$ python3 -q
>>> import numpy as np
>>> np.set_printoptions(suppress=True, linewidth=120)
>>> def tidy(a):
...     return np.round(a, 2) + 0
... 
>>> J = np.load("run8.npy")
>>> print(J)
[[  0  -8  -3   4  15 -11   9]
 [  8   0  -1  -6   8   4  -5]
 [  3   1   0 -11 -15 -15   0]
 [ -4   6  11   0   2  -7  -3]
 [-15  -8  15  -2   0   3   0]
 [ 11  -4  15   7  -3   0  -2]
 [ -9   5   0   3   0   2   0]]
>>> # antisymmetric, zero diagonal
>>> Uu, s, Vt = np.linalg.svd(J)
>>> print(np.argmax(s[:-1] / (s[1:] + 1e-6)) + 1)
6
>>> B = Uu[:, :6] @ np.diag(s[:6]) @ Vt[:6]
>>> print(np.linalg.matrix_rank(B))
6
>>> print(tidy(np.linalg.norm(J - B, 2)), tidy(s[6]))
0.0 0.0
>>> print(tidy(np.abs(J - B).max()))
0.0
>>> print(np.linalg.matrix_rank(J, rtol=0.05))
6
>>> print(tidy(B))
[[  0.  -8.  -3.   4.  15. -11.   9.]
 [  8.   0.  -1.  -6.   8.   4.  -5.]
 [  3.   1.   0. -11. -15. -15.   0.]
 [ -4.   6.  11.   0.   2.  -7.  -3.]
 [-15.  -8.  15.  -2.   0.   3.   0.]
 [ 11.  -4.  15.   7.  -3.   0.  -2.]
 [ -9.   5.   0.   3.   0.   2.   0.]]
>>> print(tidy(np.linalg.norm(J - B) / np.linalg.norm(J)))
0.0
>>> B = J / np.sqrt((J ** 2).mean(axis=1, keepdims=True))
>>> print(tidy(np.linalg.norm(B, axis=1)))
[2.65 2.65 2.65 2.65 2.65 2.65 2.65]
>>> print(np.linalg.matrix_rank(B) == np.linalg.matrix_rank(J))
True
>>> def softmax(z):
...     e = np.exp(z - z.max(axis=-1, keepdims=True))
...     return e / e.sum(axis=-1, keepdims=True)
... 
>>> print(tidy(softmax(J[0] + -3)))
[0. 0. 0. 0. 1. 0. 0.]
>>> print(tidy(softmax(10 * J[0])))
[0. 0. 0. 0. 1. 0. 0.]
>>> att = J @ J.T / np.sqrt(7)
>>> print(tidy(softmax(att)[0] @ J))
[  0.  -8.  -3.   4.  15. -11.   9.]
>>> print(tidy(softmax(att)))
[[1. 0. 0. 0. 0. 0. 0.]
 [0. 1. 0. 0. 0. 0. 0.]
 [0. 0. 1. 0. 0. 0. 0.]
 [0. 0. 0. 1. 0. 0. 0.]
 [0. 0. 0. 0. 1. 0. 0.]
 [0. 0. 0. 0. 0. 1. 0.]
 [0. 0. 0. 0. 0. 0. 1.]]
>>> rng = np.random.default_rng(6998)
>>> idx = rng.permutation(7)
>>> print(idx)
[0 4 6 2 3 1 5]
>>> B = J[idx][:, idx]
>>> print(np.trace(B))
0
>>> F = np.load("case8.npy")
>>> print(F)
[[ 12.   8.  -2.  -5.]
 [-10.   1.   9.   5.]
 [ 10.  -6. -14.  -5.]
 [ 10.  22.  12.  -3.]]
>>> rk = np.linalg.matrix_rank(J)
>>> print(rk)
6
>>> N = np.linalg.svd(J)[2][rk:].T
>>> print(tidy(N[:, 0] / N[np.abs(N[:, 0]).round(6).argmax(), 0]))
[ 0.18  0.43  0.3  -0.39  0.03  0.32  1.  ]
>>> print([int(np.linalg.matrix_rank(np.delete(J, i, axis=0))) for i in range(7)])
[6, 6, 6, 6, 6, 6, 6]
>>> print(np.allclose(J @ N, 0))
True
>>> print(tidy(J @ N))
[[0.]
 [0.]
 [0.]
 [0.]
 [0.]
 [0.]
 [0.]]
>>> print([int(np.linalg.matrix_rank(J[:i])) for i in range(1, len(J) + 1)])
[1, 2, 3, 4, 5, 6, 6]
>>> print(N.shape)
(7, 1)
>>> data = np.load("w.npy")
>>> print(data)
[[0 0 1 1 0 0]
 [0 0 0 1 0 0]
 [1 0 0 1 0 0]
 [1 1 1 0 0 0]
 [0 0 0 0 0 1]
 [0 0 0 0 1 0]]
>>> # symmetric, so the eigenvalues are real
>>> print(data.sum(axis=0))
[2 1 2 3 1 1]
>>> print(data @ data)
[[2 1 1 1 0 0]
 [1 1 1 0 0 0]
 [1 1 2 1 0 0]
 [1 0 1 3 0 0]
 [0 0 0 0 1 0]
 [0 0 0 0 0 1]]
>>> L = np.diag(data.sum(axis=1)) - data
>>> print((np.linalg.eigvalsh(L) < 1e-8).sum())
2
>>> print(np.linalg.matrix_rank(L))
4
>>> print(round(np.linalg.det(L[1:, 1:])))
0
